>>> import numpy as np
>>> np.set_printoptions(suppress=True, linewidth=120)
>>> J = np.array([[1.09, 0.18, -0.86],
...     [1.33, 0.27, -1.07],
...     [0.77, 0.18, -0.62],
...     [-3.47, -0.75, 2.81],
...     [2.63, 0.51, -2.04],
...     [-0.97, -0.2, 0.74],
...     [-2.84, -0.57, 2.27],
...     [4.62, 0.9, -3.68],
...     [3.22, 0.67, -2.6],
...     [0.52, 0.1, -0.43],
...     [-6.51, -1.33, 5.22],
...     [-8.15, -1.63, 6.55],
...     [0.76, 0.13, -0.64],
...     [-3.75, -0.74, 2.99],
...     [-3.82, -0.74, 3.04]])
>>> cov = J.T @ J
>>> print(np.round(np.linalg.eigvalsh(cov)[::-1], 2) + 0)
[338.91   0.01   0.  ]
>>> print((J @ J.T).shape)
(15, 15)
>>> print(np.round(np.trace(cov), 2), round(float((J ** 2).sum()), 2))
338.92 338.92
>>> print(np.allclose(cov, cov.T))
True
>>> print(cov.round(2))
[[ 201.53   40.46 -161.39]
 [  40.46    8.13  -32.41]
 [-161.39  -32.41  129.26]]
>>> rng = np.random.default_rng(90793)
>>> other = J + rng.integers(-2, 3, (15, 1)) @ rng.integers(-2, 3, (1, 3))
>>> print(other.round(2))
[[ 0.09  2.18  0.14]
 [ 1.33  0.27 -1.07]
 [ 0.77  0.18 -0.62]
 [-4.47  1.25  3.81]
 [ 3.63 -1.49 -3.04]
 [ 0.03 -2.2  -0.26]
 [-1.84 -2.57  1.27]
 [ 2.62  4.9  -1.68]
 [ 2.22  2.67 -1.6 ]
 [ 1.52 -1.9  -1.43]
 [-7.51  0.67  6.22]
 [-7.15 -3.63  5.55]
 [-1.24  4.13  1.36]
 [-1.75 -4.74  0.99]
 [-2.82 -2.74  2.04]]
>>> print(np.round(other - J, 2))
[[-1.  2.  1.]
 [ 0.  0.  0.]
 [ 0.  0.  0.]
 [-1.  2.  1.]
 [ 1. -2. -1.]
 [ 1. -2. -1.]
 [ 1. -2. -1.]
 [-2.  4.  2.]
 [-1.  2.  1.]
 [ 1. -2. -1.]
 [-1.  2.  1.]
 [ 1. -2. -1.]
 [-2.  4.  2.]
 [ 2. -4. -2.]
 [ 1. -2. -1.]]
>>> print(np.round(J.mean(axis=0), 2))
[-0.97 -0.2   0.78]
>>> print(J.shape)
(15, 3)
>>> print(round(float(np.linalg.norm(J)), 2))
18.41
>>> print(np.count_nonzero(J))
45
>>> z = J[:, 2] > np.median(J[:, 2])
>>> r0 = J[z].mean(axis=0) - J[~z].mean(axis=0)
>>> print(r0.round(2))
[-6.08 -1.22  4.87]
>>> F = np.loadtxt("layer4.csv", delimiter=",")
>>> print(F)
[[ 0.65  0.35 -0.79 -0.85]
 [ 0.2   0.6   0.75  0.98]
 [-0.06 -0.12 -0.14 -0.33]
 [ 0.19 -0.21 -0.76 -0.94]
 [-0.75 -0.85 -0.88 -1.  ]
 [ 0.56  0.35  0.35  0.56]
 [ 0.07 -0.05  0.84  0.87]
 [-0.62 -0.64  0.69  0.24]
 [ 0.27 -0.27 -0.73 -0.95]
 [-0.54 -0.76 -0.85 -0.99]
 [-0.78 -0.76 -0.81 -0.98]
 [ 0.99  0.84  0.74  0.88]
 [ 0.45  0.6   0.56  0.93]
 [ 0.84  0.76  0.79  0.97]
 [ 0.93  0.65  0.61  0.77]
 [-0.03 -0.93 -0.99 -1.  ]
 [-0.27  0.31  0.04  0.69]
 [ 0.86  0.55  0.22  0.36]
 [-0.55 -0.13  0.79  0.92]
 [-0.98 -0.59  0.64  0.89]
 [-0.31 -0.72 -0.94 -1.  ]
 [ 0.26  0.15 -0.19 -0.17]
 [-0.77  0.38  0.81  0.99]
 [ 0.41  0.21  0.71  0.81]
 [-0.33 -0.49 -0.74 -0.95]
 [ 1.    0.68  0.15 -0.65]
 [-0.97 -0.88 -0.97 -1.  ]
 [-0.05  0.24  0.32  0.71]]
>>> x0 = np.array([-3, -2, -2, -2])
>>> target = F @ x0
>>> print(np.round(np.linalg.lstsq(F, target)[0], 2))
[-3. -2. -2. -2.]
>>> print(np.round(np.linalg.pinv(F) @ F, 2) + 0)
[[1. 0. 0. 0.]
 [0. 1. 0. 0.]
 [0. 0. 1. 0.]
 [0. 0. 0. 1.]]
>>> target = target + 0.1 * rng.normal(size=28)
>>> print(target.round(2))
[ 0.58 -5.32  1.32  3.49  7.69 -4.17 -3.39  1.37  3.05  6.76  7.36 -7.75 -5.45 -7.49 -6.95  5.75 -1.29 -4.65 -1.64
  1.11  6.36 -0.31 -1.92 -4.59  5.31 -3.43  8.65 -2.46]
>>> beta, *_ = np.linalg.lstsq(F, target)
>>> print(beta.round(2))
[-2.98 -2.02 -1.97 -1.99]
>>> print(round(np.linalg.norm(target - F @ beta), 2))
0.52
>>> print(beta.round())
[-3. -2. -2. -2.]
>>> print([round(float(np.linalg.norm(np.linalg.solve(F.T @ F + lam * np.eye(4), F.T @ target))), 2) for lam in (0, 1, 10, 100)])
[4.56, 4.37, 3.4, 1.15]
